$ python3 -q
>>> import numpy as np
>>> np.set_printoptions(precision=1, suppress=True, linewidth=120, sign=" ")
>>> def rnd(a):
...     return np.round(a, 1) + 0
... 
>>> A = np.loadtxt("test11.csv", delimiter=",")
>>> print(A)
[[ 0. -3.  0.  0.]
 [ 0.  0.  0. -2.]
 [ 0.  0. -3.  0.]
 [ 3.  0.  0.  0.]]
>>> # 2 blocks once reordered
>>> print(np.einsum("ij,ji->", A, A))
9.0
>>> print(rnd(np.linalg.det(A.T)))
-54.0
>>> print(rnd(np.poly(A)))
[  1.   3.   0. -18. -54.]
>>> print(rnd(np.linalg.eigvals(A)))
[-1.3+2.3j -1.3-2.3j  2.6+0.j  -3. +0.j ]
>>> print(np.kron(np.eye(2, dtype=int), A))
[[ 0. -3.  0.  0.  0. -0.  0.  0.]
 [ 0.  0.  0. -2.  0.  0.  0. -0.]
 [ 0.  0. -3.  0.  0.  0. -0.  0.]
 [ 3.  0.  0.  0.  0.  0.  0.  0.]
 [ 0. -0.  0.  0.  0. -3.  0.  0.]
 [ 0.  0.  0. -0.  0.  0.  0. -2.]
 [ 0.  0. -0.  0.  0.  0. -3.  0.]
 [ 0.  0.  0.  0.  3.  0.  0.  0.]]
>>> rng = np.random.default_rng(76)
>>> lab = rng.permutation(4)
>>> print(lab)
[ 3  2  1  0]
>>> other = A[lab][:, lab]
>>> print(rnd(np.linalg.det(other)), rnd(np.linalg.det(A[lab])))
-54.0 -54.0
>>> print(A @ A.T)
[[ 9.  0.  0.  0.]
 [ 0.  4.  0.  0.]
 [ 0.  0.  9.  0.]
 [ 0.  0.  0.  9.]]
>>> print(rnd(np.linalg.pinv(A)))
[[ 0.   0.   0.   0.3]
 [-0.3  0.   0.   0. ]
 [ 0.   0.  -0.3  0. ]
 [ 0.  -0.5  0.   0. ]]
>>> print(A.T @ A)
[[ 9.  0.  0.  0.]
 [ 0.  9.  0.  0.]
 [ 0.  0.  9.  0.]
 [ 0.  0.  0.  4.]]
>>> print(rnd(np.linalg.svd(A, compute_uv=False)))
[ 3.  3.  3.  2.]
>>> print((np.linalg.matrix_power((A != 0) + (A.T != 0) + np.eye(4), 4) > 0).astype(int))
[[ 1  1  0  1]
 [ 1  1  0  1]
 [ 0  0  1  0]
 [ 1  1  0  1]]
>>> print(rnd(np.linalg.det(A)))
-54.0
>>> print((A != 0).astype(int))
[[ 0  1  0  0]
 [ 0  0  0  1]
 [ 0  0  1  0]
 [ 1  0  0  0]]
